% ipython --no-banner

In [1]: import numpy as np

In [2]: import numpy.linalg as la

In [3]: np.set_printoptions(suppress=True, linewidth=200)

In [4]: def rnd(a):
   ...:     return np.round(a, 3) + 0
   ...: 

In [5]: A = np.load("dump.npy")

In [6]: rnd(A)
Out[6]: 
array([[ 0.705, -0.492, -0.295, -0.295, -0.295],
       [-0.492,  0.18 , -0.492, -0.492, -0.492],
       [-0.295, -0.492,  0.705, -0.295, -0.295],
       [-0.295, -0.492, -0.295,  0.705, -0.295],
       [-0.295, -0.492, -0.295, -0.295,  0.705]])

In [7]: w, V = la.eigh(A)

In [8]: rnd(V.T @ A @ V)
Out[8]: 
array([[-1.,  0.,  0.,  0.,  0.],
       [ 0.,  1.,  0.,  0.,  0.],
       [ 0.,  0.,  1.,  0.,  0.],
       [ 0.,  0.,  0.,  1.,  0.],
       [ 0.,  0.,  0.,  0.,  1.]])

In [9]: rnd(la.eigvalsh(A @ A))
Out[9]: array([1., 1., 1., 1., 1.])

In [10]: x = np.array([1, 1, 5, 3, 5])

In [11]: rnd((A * x).sum(axis=1))
Out[11]: array([-3.623, -6.705,  0.377, -1.623,  0.377])

In [12]: rnd(A @ x)
Out[12]: array([-3.623, -6.705,  0.377, -1.623,  0.377])

In [13]: rnd(A @ np.eye(5)[1])
Out[13]: array([-0.492,  0.18 , -0.492, -0.492, -0.492])

In [14]: rng = np.random.default_rng(83)

In [15]: M = np.array([[7, 8, -7, -7, -2, 7, -3],
    ...:     [8, -3, 6, -5, 6, -4, -1],
    ...:     [5, -5, -8, -1, -9, 2, -7],
    ...:     [-5, 5, 2, -1, 1, 7, -9],
    ...:     [-6, -7, 1, 7, 4, 4, -1],
    ...:     [9, 1, -7, -5, -2, 4, -9],
    ...:     [4, 6, 0, -1, -4, 5, -8],
    ...:     [-8, -7, -5, 1, 8, -7, -4],
    ...:     [9, -9, 3, 9, 1, -3, 1],
    ...:     [-1, -4, 8, 8, 4, 3, -9]]) * (rng.random((10, 7)) < 0.3)

In [16]: M
Out[16]: 
array([[ 0,  8,  0,  0,  0,  7,  0],
       [ 0,  0,  0,  0,  0,  0,  0],
       [ 0,  0,  0,  0,  0,  0,  0],
       [-5,  0,  2, -1,  0,  0,  0],
       [ 0, -7,  0,  0,  0,  4,  0],
       [ 9,  1,  0, -5, -2,  0,  0],
       [ 0,  0,  0, -1, -4,  5,  0],
       [-8,  0,  0,  0,  0,  0,  0],
       [ 0,  0,  0,  0,  1,  0,  1],
       [ 0, -4,  0,  0,  0,  3,  0]])

In [17]: other = np.c_[M[:, :4] @ np.array([[3, 7, 7, -3], [1, 3, 2, 2], [-8, 5, 2, 6], [1, -7, 5, -7]]), np.array([5, -3, -2, -3, -6, -5, -2, -8, 2, 2])]

In [18]: other
Out[18]: 
array([[  8,  24,  16,  16,   5],
       [  0,   0,   0,   0,  -3],
       [  0,   0,   0,   0,  -2],
       [-32, -18, -36,  34,  -3],
       [ -7, -21, -14, -14,  -6],
       [ 23, 101,  40,  10,  -5],
       [ -1,   7,  -5,   7,  -2],
       [-24, -56, -56,  24,  -8],
       [  0,   0,   0,   0,   2],
       [ -4, -12,  -8,  -8,   2]])

In [19]: la.matrix_rank(np.c_[M, other])
Out[19]: np.int64(8)

In [20]: la.matrix_rank(other)
Out[20]: np.int64(5)

In [21]: rnd(la.norm(la.qr(M)[0].T @ other, axis=0) ** 2 / ((other ** 2).sum(axis=0) + 1e-12))
Out[21]: array([1.   , 1.   , 1.   , 1.   , 0.811])
